>>> import numpy as np
>>> np.set_printoptions(precision=4, suppress=True, linewidth=200, sign=" ")
>>> K = np.loadtxt("block14.csv", delimiter=",")
>>> print(K)
[[ 101.0092  -21.0771 -100.5818  -58.2376  -79.6596  100.6967]
 [ 102.6706  -22.1329 -100.7092  -60.4541  -79.4139  101.2938]
 [ 100.7634  -19.6393 -101.0944  -58.7633  -79.6795   99.1216]
 [ 100.5063  -20.5159  -98.926   -59.4395  -78.6322  100.1924]
 [ 101.018   -22.0397  -99.6094  -58.9113  -79.3851  100.329 ]
 [ 100.477   -20.9216  -99.2977  -60.1507  -79.5048   98.7073]
 [  98.8581  -20.1714  -99.371   -59.1266  -80.6089  100.9873]
 [ 100.5601  -20.8799  -99.9387  -61.9833  -80.8445   99.5317]
 [ 100.5272  -21.6162 -100.6019  -59.767   -78.7921  100.0612]
 [  97.7482  -22.4037  -98.7018  -60.5613  -79.4611   98.4989]
 [ 100.3311  -20.0565  -98.9333  -59.497   -78.9667  102.1184]
 [  99.9191  -19.883  -100.4993  -59.9687  -77.0618  100.6334]
 [  99.8153  -19.9555  -99.5062  -60.0858  -80.3187   99.6822]
 [  98.3332  -20.4766 -100.2048  -59.2934  -80.8437   99.2656]
 [ 101.3249  -20.7082  -99.5427  -59.1464  -81.4243   98.7764]
 [  99.2093  -20.3449 -100.4137  -59.286   -81.2486  100.7617]
 [  98.4883  -19.309   -99.7249  -60.3833  -79.8225   99.6   ]
 [ 100.2709  -19.924   -99.7785  -58.8328  -80.8233   99.5188]
 [ 101.6573  -20.6131 -100.5038  -60.1473  -80.6959  100.6512]
 [ 100.0936  -20.2048  -99.2408  -59.3353  -80.6392   99.9086]
 [ 100.5349  -19.3195 -100.6954  -59.2272  -80.578    98.7978]
 [  99.8694  -19.3453  -97.9911  -60.2918  -79.9671  100.7215]
 [  99.9113  -20.6584  -99.0393  -58.9639  -79.1593  101.6366]
 [ 100.1491  -21.2724 -100.2486  -61.9667  -80.6101   99.2131]
 [  98.6894  -20.0329 -100.2499  -61.2373  -80.2726  101.9982]
 [ 100.7198  -20.1122  -99.1723  -60.6125  -80.3154   99.8902]
 [ 101.2909  -21.8855 -101.3604  -60.0438  -80.096    98.7059]
 [ 100.4294  -20.5317 -101.1428  -60.0491  -80.3397   99.6414]
 [ 100.0497  -20.0767 -100.5814  -61.1276  -79.508    98.1394]
 [  99.4715  -19.6695 -100.1592  -59.6064  -79.9685  100.2273]
 [ 100.1024  -19.6358 -100.1106  -59.5967  -80.3884   99.7765]
 [ 100.258   -19.261   -98.9059  -60.3361  -80.0654  101.267 ]
 [  99.9501  -20.1137  -99.9065  -59.3387  -80.7447  100.4548]
 [ 101.0191  -19.3508  -98.5412  -59.8857  -78.4499   99.1566]
 [  98.6205  -21.4165 -100.6813  -59.6009  -79.6744  100.8386]
 [ 100.096   -18.7238  -99.9602  -57.8321  -80.3556  100.6677]
 [ 100.2819  -20.357  -100.4255  -60.056   -79.7263   98.1232]
 [  97.8203  -20.8883  -99.033   -59.2572  -80.1478  100.5812]
 [  99.1424  -20.8232  -98.745   -59.6729  -80.4887  101.0326]
 [  99.2323  -20.8081  -98.9301  -60.018   -79.5472   98.3949]
 [ 100.7741  -19.8119  -98.6062  -60.4733  -79.9711   99.9218]
 [  99.4019  -22.1205 -101.7969  -58.9104  -80.3023  101.4186]
 [  99.5563  -22.3443  -99.476   -60.2897  -79.3728   99.2559]
 [  98.4131  -20.469  -100.8863  -60.2232  -79.2535   99.503 ]
 [  98.3886  -19.5486  -99.769   -59.5374  -78.3688   98.7009]
 [ 100.7864  -19.5881  -98.7136  -59.1969  -79.9968  100.7984]
 [  99.3413  -18.8504 -101.3353  -58.7336  -80.2341  100.1758]
 [ 100.748   -19.2598 -100.1747  -59.6284  -80.154   101.395 ]
 [ 100.0155  -22.099  -100.5446  -58.422   -79.5611   97.9827]]
>>> z = K[:, 3] > np.median(K[:, 3])
>>> f = K[z].mean(axis=0) - K[~z].mean(axis=0)
>>> print(np.argsort(-np.abs(f).round(6), kind="stable"))
[ 3  5  4  0  1  2]
>>> print(f)
[-0.2595  0.2137 -0.1799  1.2894 -0.2958  0.3548]
